>>> import numpy as np
>>> from numpy import linalg as LA
>>> np.set_printoptions(suppress=True, linewidth=100)
>>> X = np.load("block9.npy")
>>> X
array([[2., 1., 0., 0., 0.],
       [0., 2., 1., 0., 0.],
       [0., 0., 2., 1., 0.],
       [0., 0., 0., 2., 1.],
       [0., 0., 0., 0., 2.]])
>>> np.round(LA.norm(X, axis=1), 2)
array([2.24, 2.24, 2.24, 2.24, 2.  ])
>>> np.round(LA.norm(X) ** 2 / LA.norm(X, 2) ** 2, 2)
np.float64(2.86)
>>> round(LA.norm(X[0], 1), 2), round(LA.norm(X[0], np.inf), 2)
(np.float64(3.0), np.float64(2.0))
>>> np.round(LA.norm(X, axis=0), 2)
array([2.  , 2.24, 2.24, 2.24, 2.24])
>>> round(LA.norm(X, 2), 2)
np.float64(2.9)
>>> LA.norm(X, axis=1).argmax()
np.int64(0)
>>> B = np.array([[1, 1], [1, -1]])
>>> rng = np.random.default_rng(994505)
>>> feats = np.kron(B, np.kron(B, B))[rng.permutation(8)][:5]
>>> feats
array([[ 1, -1,  1, -1,  1, -1,  1, -1],
       [ 1,  1,  1,  1,  1,  1,  1,  1],
       [ 1, -1, -1,  1, -1,  1,  1, -1],
       [ 1,  1,  1,  1, -1, -1, -1, -1],
       [ 1, -1,  1, -1, -1,  1, -1,  1]])
>>> B = feats / np.sqrt((feats ** 2).mean(axis=1, keepdims=True))
>>> np.round(LA.norm(B, axis=1), 2)
array([2.83, 2.83, 2.83, 2.83, 2.83])
>>> B[1]
array([1., 1., 1., 1., 1., 1., 1., 1.])
>>> np.unravel_index(np.abs(feats).argmax(), feats.shape)
(np.int64(0), np.int64(0))
>>> feats.shape
(5, 8)
>>> feats.sum(axis=0)
array([ 5, -1,  3,  1, -1,  1,  1, -1])
>>> feats - feats[0]
array([[ 0,  0,  0,  0,  0,  0,  0,  0],
       [ 0,  2,  0,  2,  0,  2,  0,  2],
       [ 0,  0, -2,  2, -2,  2,  0,  0],
       [ 0,  2,  0,  2, -2,  0, -2,  0],
       [ 0,  0,  0,  0, -2,  2, -2,  2]])
>>> w1 = np.array([[5, -5],
...     [3, 4],
...     [-2, -5],
...     [0, 4],
...     [-3, -2],
...     [5, -1],
...     [-3, -3],
...     [5, 4]])
>>> b = np.array([2, 3])
>>> act = np.maximum(feats @ w1 + b, 0)
>>> (act > 0).mean(axis=0)
array([0.8, 0.2])
>>> (act > 0).astype(int)
array([[0, 0],
       [1, 0],
       [1, 0],
       [1, 1],
       [1, 0]])
>>> basis = np.array([[0, 1, -2], [2, 0, 1]])
>>> (act @ basis).round(6).argmax(axis=1)
array([0, 1, 1, 0, 1])
>>> act @ basis
array([[  0,   0,   0],
       [  0,  12, -24],
       [  0,   6, -12],
       [  6,   4,  -5],
       [  0,  18, -36]])
>>> w1 @ basis
array([[-10,   5, -15],
       [  8,   3,  -2],
       [-10,  -2,  -1],
       [  8,   0,   4],
       [ -4,  -3,   4],
       [ -2,   5, -11],
       [ -6,  -3,   3],
       [  8,   5,  -6]])
